$ ipython --no-banner

In [1]: import numpy as np

In [2]: np.set_printoptions(suppress=True, linewidth=200)

In [3]: f = np.array([7, 5, 4, 4, 0, 1, 5, 7])

In [4]: mat = 5 * np.eye(8) + np.outer(f, f)

In [5]: mat
Out[5]: 
array([[54., 35., 28., 28.,  0.,  7., 35., 49.],
       [35., 30., 20., 20.,  0.,  5., 25., 35.],
       [28., 20., 21., 16.,  0.,  4., 20., 28.],
       [28., 20., 16., 21.,  0.,  4., 20., 28.],
       [ 0.,  0.,  0.,  0.,  5.,  0.,  0.,  0.],
       [ 7.,  5.,  4.,  4.,  0.,  6.,  5.,  7.],
       [35., 25., 20., 20.,  0.,  5., 30., 35.],
       [49., 35., 28., 28.,  0.,  7., 35., 54.]])

In [6]: rng = np.random.default_rng(5978)

In [7]: idx = rng.permutation(8)

In [8]: idx
Out[8]: array([1, 7, 0, 6, 3, 4, 2, 5])

In [9]: other = mat[idx][:, idx]

In [10]: print(other)
[[30. 35. 35. 25. 20.  0. 20.  5.]
 [35. 54. 49. 35. 28.  0. 28.  7.]
 [35. 49. 54. 35. 28.  0. 28.  7.]
 [25. 35. 35. 30. 20.  0. 20.  5.]
 [20. 28. 28. 20. 21.  0. 16.  4.]
 [ 0.  0.  0.  0.  0.  5.  0.  0.]
 [20. 28. 28. 20. 16.  0. 21.  4.]
 [ 5.  7.  7.  5.  4.  0.  4.  6.]]

In [11]: np.trace(other)
Out[11]: np.float64(221.0)

In [12]: np.diag(other)
Out[12]: array([30., 54., 54., 30., 21.,  5., 21.,  6.])

In [13]: x0 = np.ones(8)

In [14]: for _ in range(7):
    ...:     x0 = mat @ x0
    ...:     x0 /= np.linalg.norm(x0)
    ...:     print(round(x0 @ mat @ x0, 2))
    ...: 
185.96
186.0
186.0
186.0
186.0
186.0
186.0

In [15]: print(x0.round(2) + 0)
[0.52 0.37 0.3  0.3  0.   0.07 0.37 0.52]

In [16]: ev, evecs = np.linalg.eigh(mat)

In [17]: np.abs(evecs[:, -1]).round(6).argmax()
Out[17]: np.int64(0)

In [18]: print(np.unique(ev.round(6) + 0, return_counts=True)[1])
[7 1]

In [19]: (ev > 1e-8).sum(), (ev < -1e-8).sum()
Out[19]: (np.int64(8), np.int64(0))

In [20]: print(ev.round(2))
[  5.   5.   5.   5.   5.   5.   5. 186.]

In [21]: print(np.round(evecs.T @ evecs, 2) + 0)
[[1. 0. 0. 0. 0. 0. 0. 0.]
 [0. 1. 0. 0. 0. 0. 0. 0.]
 [0. 0. 1. 0. 0. 0. 0. 0.]
 [0. 0. 0. 1. 0. 0. 0. 0.]
 [0. 0. 0. 0. 1. 0. 0. 0.]
 [0. 0. 0. 0. 0. 1. 0. 0.]
 [0. 0. 0. 0. 0. 0. 1. 0.]
 [0. 0. 0. 0. 0. 0. 0. 1.]]

In [22]: np.round(evecs.T @ mat @ evecs, 2) + 0
Out[22]: 
array([[  5.,   0.,   0.,   0.,   0.,   0.,   0.,   0.],
       [  0.,   5.,   0.,   0.,   0.,   0.,   0.,   0.],
       [  0.,   0.,   5.,   0.,   0.,   0.,   0.,   0.],
       [  0.,   0.,   0.,   5.,   0.,   0.,   0.,   0.],
       [  0.,   0.,   0.,   0.,   5.,   0.,   0.,   0.],
       [  0.,   0.,   0.,   0.,   0.,   5.,   0.,   0.],
       [  0.,   0.,   0.,   0.,   0.,   0.,   5.,   0.],
       [  0.,   0.,   0.,   0.,   0.,   0.,   0., 186.]])

In [23]: print(np.linalg.matrix_rank(mat, rtol=0.1))
1

In [24]: print(round(np.linalg.norm(mat, 2) / np.linalg.norm(mat), 2))
1.0

In [25]: np.round(np.abs(np.linalg.svd(mat)[2][-1]), 2)
Out[25]: array([0.85, 0.23, 0.18, 0.18, 0.  , 0.05, 0.23, 0.32])

In [26]: Q, _ = np.linalg.qr(np.array([[0.5, -0.6],
    ...:     [1.6, -1.5],
    ...:     [0.4, 0.9],
    ...:     [-3.2, 1.3],
    ...:     [0.1, -0.7],
    ...:     [1.4, 0.3],
    ...:     [2.2, -0.5],
    ...:     [0.0, -0.3],
    ...:     [-1.4, 2.5]]))

In [27]: X = Q @ Q.T

In [28]: X.round(2) + 0
Out[28]: 
array([[ 0.03,  0.07, -0.05, -0.06,  0.04, -0.02,  0.02,  0.02, -0.12],
       [ 0.07,  0.19, -0.08, -0.21,  0.07,  0.  ,  0.1 ,  0.03, -0.29],
       [-0.05, -0.08,  0.18, -0.1 , -0.1 ,  0.18,  0.13, -0.05,  0.26],
       [-0.06, -0.21, -0.1 ,  0.48,  0.01, -0.24, -0.34,  0.01,  0.14],
       [ 0.04,  0.07, -0.1 ,  0.01,  0.06, -0.08, -0.04,  0.03, -0.17],
       [-0.02,  0.  ,  0.18, -0.24, -0.08,  0.23,  0.22, -0.04,  0.17],
       [ 0.02,  0.1 ,  0.13, -0.34, -0.04,  0.22,  0.27, -0.02,  0.01],
       [ 0.02,  0.03, -0.05,  0.01,  0.03, -0.04, -0.02,  0.01, -0.08],
       [-0.12, -0.29,  0.26,  0.14, -0.17,  0.17,  0.01, -0.08,  0.56]])

In [29]: x0 = np.array([2, 1, 0, 0, 1, 0, 2, 2, 1])

In [30]: np.round(X @ x0, 2) + 0
Out[30]: array([ 0.12,  0.39,  0.15, -0.84,  0.  ,  0.4 ,  0.59, -0.01, -0.29])

In [31]: print(np.round(np.linalg.matrix_power(X, 4), 2) + 0)
[[ 0.03  0.07 -0.05 -0.06  0.04 -0.02  0.02  0.02 -0.12]
 [ 0.07  0.19 -0.08 -0.21  0.07  0.    0.1   0.03 -0.29]
 [-0.05 -0.08  0.18 -0.1  -0.1   0.18  0.13 -0.05  0.26]
 [-0.06 -0.21 -0.1   0.48  0.01 -0.24 -0.34  0.01  0.14]
 [ 0.04  0.07 -0.1   0.01  0.06 -0.08 -0.04  0.03 -0.17]
 [-0.02  0.    0.18 -0.24 -0.08  0.23  0.22 -0.04  0.17]
 [ 0.02  0.1   0.13 -0.34 -0.04  0.22  0.27 -0.02  0.01]
 [ 0.02  0.03 -0.05  0.01  0.03 -0.04 -0.02  0.01 -0.08]
 [-0.12 -0.29  0.26  0.14 -0.17  0.17  0.01 -0.08  0.56]]

In [32]: np.round((X + X.T) / 2, 2) + 0
Out[32]: 
array([[ 0.03,  0.07, -0.05, -0.06,  0.04, -0.02,  0.02,  0.02, -0.12],
       [ 0.07,  0.19, -0.08, -0.21,  0.07,  0.  ,  0.1 ,  0.03, -0.29],
       [-0.05, -0.08,  0.18, -0.1 , -0.1 ,  0.18,  0.13, -0.05,  0.26],
       [-0.06, -0.21, -0.1 ,  0.48,  0.01, -0.24, -0.34,  0.01,  0.14],
       [ 0.04,  0.07, -0.1 ,  0.01,  0.06, -0.08, -0.04,  0.03, -0.17],
       [-0.02,  0.  ,  0.18, -0.24, -0.08,  0.23,  0.22, -0.04,  0.17],
       [ 0.02,  0.1 ,  0.13, -0.34, -0.04,  0.22,  0.27, -0.02,  0.01],
       [ 0.02,  0.03, -0.05,  0.01,  0.03, -0.04, -0.02,  0.01, -0.08],
       [-0.12, -0.29,  0.26,  0.14, -0.17,  0.17,  0.01, -0.08,  0.56]])

In [33]: np.round(X @ X, 2) + 0
Out[33]: 
array([[ 0.03,  0.07, -0.05, -0.06,  0.04, -0.02,  0.02,  0.02, -0.12],
       [ 0.07,  0.19, -0.08, -0.21,  0.07,  0.  ,  0.1 ,  0.03, -0.29],
       [-0.05, -0.08,  0.18, -0.1 , -0.1 ,  0.18,  0.13, -0.05,  0.26],
       [-0.06, -0.21, -0.1 ,  0.48,  0.01, -0.24, -0.34,  0.01,  0.14],
       [ 0.04,  0.07, -0.1 ,  0.01,  0.06, -0.08, -0.04,  0.03, -0.17],
       [-0.02,  0.  ,  0.18, -0.24, -0.08,  0.23,  0.22, -0.04,  0.17],
       [ 0.02,  0.1 ,  0.13, -0.34, -0.04,  0.22,  0.27, -0.02,  0.01],
       [ 0.02,  0.03, -0.05,  0.01,  0.03, -0.04, -0.02,  0.01, -0.08],
       [-0.12, -0.29,  0.26,  0.14, -0.17,  0.17,  0.01, -0.08,  0.56]])

In [34]: np.allclose(X @ X.T, X.T @ X)
Out[34]: True

In [35]: print(np.trace(X))
2.0

In [36]: X.inv()
---------------------------------------------------------------------------
AttributeError                            Traceback (most recent call last)
Cell In[36], line 1
----> 1 X.inv()

AttributeError: 'numpy.ndarray' object has no attribute 'inv'

In [37]: np.allclose(X, X.T)
Out[37]: True

In [38]: left, sigma, Vt = np.linalg.svd(X)

In [39]: np.argmax(sigma[:-1] / (sigma[1:] + 1e-6)) + 1
Out[39]: np.int64(2)

In [40]: other = left[:, :2] @ np.diag(sigma[:2]) @ Vt[:2]

In [41]: np.linalg.matrix_rank(X, rtol=0.05)
Out[41]: np.int64(2)

In [42]: print(round(float(np.linalg.norm(X - other) / np.linalg.norm(X)), 2))
0.0

In [43]: round(float(np.abs(X - other).max()), 2)
Out[43]: 0.0

In [44]: ev, evecs = np.linalg.eigh(X)

In [45]: print(round(float(ev.sum()), 2), np.trace(X))
2.0 2.0

In [46]: np.unique(ev.round(6) + 0, return_counts=True)[1]
Out[46]: array([7, 2])

In [47]: print(np.round(np.linalg.eigvalsh(X + 5 * np.eye(9)), 2))
[5. 5. 5. 5. 5. 5. 5. 6. 6.]

In [48]: print(np.round(evecs @ np.diag(ev) @ evecs.T, 2) + 0)
[[ 0.03  0.07 -0.05 -0.06  0.04 -0.02  0.02  0.02 -0.12]
 [ 0.07  0.19 -0.08 -0.21  0.07  0.    0.1   0.03 -0.29]
 [-0.05 -0.08  0.18 -0.1  -0.1   0.18  0.13 -0.05  0.26]
 [-0.06 -0.21 -0.1   0.48  0.01 -0.24 -0.34  0.01  0.14]
 [ 0.04  0.07 -0.1   0.01  0.06 -0.08 -0.04  0.03 -0.17]
 [-0.02  0.    0.18 -0.24 -0.08  0.23  0.22 -0.04  0.17]
 [ 0.02  0.1   0.13 -0.34 -0.04  0.22  0.27 -0.02  0.01]
 [ 0.02  0.03 -0.05  0.01  0.03 -0.04 -0.02  0.01 -0.08]
 [-0.12 -0.29  0.26  0.14 -0.17  0.17  0.01 -0.08  0.56]]

In [49]: A = np.load("a.npy")

In [50]: A
Out[50]: 
array([[ -1.75,   8.65,   2.04,  -7.  ,  -2.04,  -3.74,  19.93,  15.79,   3.15,  -2.51, -11.3 ,   9.39,   2.89],
       [ -0.43,  -2.24,  -1.92,   2.55,  -0.86,  -1.41,  -6.51,  -4.4 ,  -3.05,   1.54,   7.53,   0.21,  -1.02],
       [ 17.01,   8.35,   6.79,  -3.22,   7.07, -11.17,  22.74,  17.54,  15.63,  -2.16, -24.66,  -3.74,   5.72],
       [  8.58,   4.53,   8.46,  -8.07,   4.47, -18.91,  15.62,  20.2 ,  18.78, -10.73, -16.  ,  -1.36,   5.64],
       [ -3.79,   2.42,  -6.55,   5.54,  -3.13,  21.06,  -0.93, -12.09, -14.36,  11.89,   1.32,   1.89,  -3.65],
       [-17.77,   0.39,  -2.83,  -5.05,  -6.92,   3.67,  -0.93,   1.3 ,  -7.46,  -3.53,   9.93,  11.24,  -1.92],
       [-21.6 ,  -6.37,  -3.6 ,  -4.6 ,  -7.  ,   4.63, -15.3 ,  -5.37,  -7.79,  -7.54,  18.84,   6.54,  -4.12],
       [ -2.57,   2.34,   6.71, -10.74,   2.41,  15.35,   9.21,   9.96,  12.43, -13.34, -25.11, -10.35,   0.99],
       [ -0.36,  -5.09,   8.06,  -8.98,   4.02,  -4.39,  -3.47,   8.84,  17.23, -18.08, -10.09, -11.06,   1.4 ],
       [  8.05,   6.63,  -5.18,   8.25,  -1.5 ,  -3.61,   8.8 ,  -3.03, -10.76,  16.43,   4.57,   9.69,   0.68],
       [  2.85,   4.07,  -3.78,   5.74,  -0.94,   6.97,   5.13,  -4.86,  -8.59,  11.56,  -0.01,   3.51,  -0.57],
       [ -8.01,  -5.45,   1.96,  -3.93,  -0.16,   3.95,  -9.47,  -0.66,   3.5 ,  -9.14,   1.71,  -4.06,  -1.34]])

In [51]: other = A / np.linalg.norm(A, axis=1, keepdims=True)

In [52]: C2 = other @ other.T

In [53]: np.round(np.linalg.norm(other, axis=1), 2)
Out[53]: array([1., 1., 1., 1., 1., 1., 1., 1., 1., 1., 1., 1.])

In [54]: np.round(np.degrees(np.arccos(np.clip(C2[9, 8], -1, 1))), 2)
Out[54]: np.float64(150.21)

In [55]: (C2 - 2 * np.eye(12)).round(6).argmax(axis=1)
Out[55]: array([ 2,  6,  3,  2, 10,  6,  5,  8,  7, 10,  9,  6])

In [56]: (np.abs(C2) > 0.9).astype(int)
Out[56]: 
array([[1, 0, 0, 0, 0, 0, 0, 0, 0, 0, 0, 0],
       [0, 1, 0, 0, 0, 0, 0, 0, 0, 0, 0, 0],
       [0, 0, 1, 1, 0, 0, 0, 0, 0, 0, 0, 0],
       [0, 0, 1, 1, 0, 0, 0, 0, 0, 0, 0, 0],
       [0, 0, 0, 0, 1, 0, 0, 0, 0, 0, 0, 0],
       [0, 0, 0, 0, 0, 1, 0, 0, 0, 0, 0, 0],
       [0, 0, 0, 0, 0, 0, 1, 0, 0, 0, 0, 0],
       [0, 0, 0, 0, 0, 0, 0, 1, 0, 0, 0, 0],
       [0, 0, 0, 0, 0, 0, 0, 0, 1, 0, 0, 0],
       [0, 0, 0, 0, 0, 0, 0, 0, 0, 1, 0, 0],
       [0, 0, 0, 0, 0, 0, 0, 0, 0, 0, 1, 0],
       [0, 0, 0, 0, 0, 0, 0, 0, 0, 0, 0, 1]])

In [57]: np.argwhere(np.triu(np.abs(C2) > 0.95, 1))
Out[57]: array([], shape=(0, 2), dtype=int64)

In [58]: w1 = np.array([[1, 2, 1, 0, 2],
    ...:     [2, 1, 0, 2, -2],
    ...:     [2, 2, 2, 0, -2],
    ...:     [2, 2, -2, -1, 0],
    ...:     [1, 0, 0, 0, 2],
    ...:     [0, 1, 2, 2, 0],
    ...:     [-2, 2, 1, -1, 1],
    ...:     [-1, -1, 1, 2, -2],
    ...:     [1, -1, -2, 2, 2],
    ...:     [-2, -1, 0, 2, -2],
    ...:     [2, 1, -2, 2, 2],
    ...:     [-2, 0, 0, 0, 2],
    ...:     [-1, 0, -1, -2, -2]])

In [59]: beta = np.array([2, -2, 2, -1, 0])

In [60]: H = np.maximum(A @ w1 + beta, 0)

In [61]: np.linalg.matrix_rank(H)
Out[61]: np.int64(5)

In [62]: basis = np.array([[-2, 2], [3, -2], [3, 1], [1, -1], [-3, -3]])

In [63]: print((H @ basis).round(6).argmax(axis=1))
[0 1 0 0 0 0 1 0 1 0 0 1]

In [64]: W0 = np.load("data.npy")

In [65]: W0
Out[65]: 
array([[ 0,  0,  3,  0,  0,  0, -2,  0,  0,  0],
       [ 0,  0,  0,  0,  0,  0,  3,  0,  0,  0],
       [ 0,  0,  2,  0, -2,  0,  0,  1,  0,  0],
       [ 0,  0, -2, -3,  0,  0,  0,  0,  0,  2],
       [ 0,  0,  0,  0,  0,  0,  0,  0,  0,  0],
       [ 0,  0,  1, -1, -1,  0,  0,  0, -3,  0],
       [ 0,  0,  0,  0,  0, -3,  0,  1,  0,  0],
       [-3,  0,  0, -3,  0,  0, -2,  0,  0,  0],
       [ 0,  0,  2,  0,  0,  0,  0, -2,  0,  0],
       [ 0, -2, -3,  0,  0,  0, -1,  0,  0,  0],
       [ 0,  0,  0,  0,  0,  1,  0,  3,  1,  0],
       [ 0,  0,  0,  0,  0, -3,  0,  0,  0,  0]])

In [66]: W0 @ W0
---------------------------------------------------------------------------
ValueError                                Traceback (most recent call last)
Cell In[66], line 1
----> 1 W0 @ W0

ValueError: matmul: Input operand 1 has a mismatch in its core dimension 0, with gufunc signature (n?,k),(k,m?)->(n?,m?) (size 12 is different from 10)

In [67]: C2 = W0.T @ W0

In [68]: print(np.round(np.linalg.eigvalsh(C2)[::-1], 2))
[36.2  30.17 19.14 16.44 14.04  9.    4.93  2.97  1.1   0.01]

In [69]: print(np.diag(C2))
[ 9  4 31 19  5 19 18 15 10  4]

In [70]: np.round(np.linalg.svd(W0, compute_uv=False) ** 2, 2)
Out[70]: array([36.2 , 30.17, 19.14, 16.44, 14.04,  9.  ,  4.93,  2.97,  1.1 ,  0.01])

In [71]: print(C2)
[[ 9  0  0  9  0  0  6  0  0  0]
 [ 0  4  6  0  0  0  2  0  0  0]
 [ 0  6 31  5 -5  0 -3 -2 -3 -4]
 [ 9  0  5 19  1  0  6  0  3 -6]
 [ 0  0 -5  1  5  0  0 -2  3  0]
 [ 0  0  0  0  0 19  0  0  1  0]
 [ 6  2 -3  6  0  0 18  0  0  0]
 [ 0  0 -2  0 -2  0  0 15  3  0]
 [ 0  0 -3  3  3  1  0  3 10  0]
 [ 0  0 -4 -6  0  0  0  0  0  4]]

In [72]: left, sigma, Vt = np.linalg.svd(C2)

In [73]: sigma.round(2)
Out[73]: array([36.2 , 30.17, 19.14, 16.44, 14.04,  9.  ,  4.93,  2.97,  1.1 ,  0.01])

In [74]: other = left[:, :9] @ np.diag(sigma[:9]) @ Vt[:9]

In [75]: np.linalg.matrix_rank(other)
Out[75]: np.int64(9)

In [76]: round(np.linalg.norm(C2 - other, 2), 2), round(float(sigma[9]), 2)
Out[76]: (np.float64(0.01), 0.01)

In [77]: left, sigma, Vt = np.linalg.svd(W0)

In [78]: sigma.round(2)
Out[78]: array([6.02, 5.49, 4.37, 4.05, 3.75, 3.  , 2.22, 1.72, 1.05, 0.08])

In [79]: other = left[:, :9] @ np.diag(sigma[:9]) @ Vt[:9]

In [80]: np.linalg.matrix_rank(W0, rtol=0.05)
Out[80]: np.int64(9)

In [81]: other = np.c_[W0[:, :7] @ np.array([[0, 0, -1, -3, -1, -1, -2],
    ...:     [1, -2, 1, -2, -1, 1, 3],
    ...:     [-2, 0, -2, 2, -1, -2, -1],
    ...:     [3, -1, 1, -3, -2, 2, 3],
    ...:     [1, 3, -1, 2, 3, 0, 0],
    ...:     [-2, -1, 3, 3, -3, -2, -1],
    ...:     [0, -2, 3, 0, 3, 3, 2]]), np.array([4, 4, -3, 3, 5, 2, -5, 2, 0, 0, -1, -4])]

In [82]: other
Out[82]: 
array([[ -6,   4, -12,   6,  -9, -12,  -7,   4],
       [  0,  -6,   9,   0,   9,   9,   6,   4],
       [ -6,  -6,  -2,   0,  -8,  -4,  -2,  -3],
       [ -5,   3,   1,   5,   8,  -2,  -7,   3],
       [  0,   0,   0,   0,   0,   0,   0,   5],
       [ -6,  -2,  -2,   3,  -2,  -4,  -4,   2],
       [  6,   3,  -9,  -9,   9,   6,   3,  -5],
       [ -9,   7,  -6,  18,   3,  -9,  -7,   2],
       [ -4,   0,  -4,   4,  -2,  -4,  -2,   0],
       [  4,   6,   1,  -2,   2,   1,  -5,   0],
       [ -2,  -1,   3,   3,  -3,  -2,  -1,  -1],
       [  6,   3,  -9,  -9,   9,   6,   3,  -4]])

In [83]: np.linalg.matrix_rank(other)
Out[83]: np.int64(8)

In [84]: np.linalg.matrix_rank(np.c_[W0, other])
Out[84]: np.int64(11)
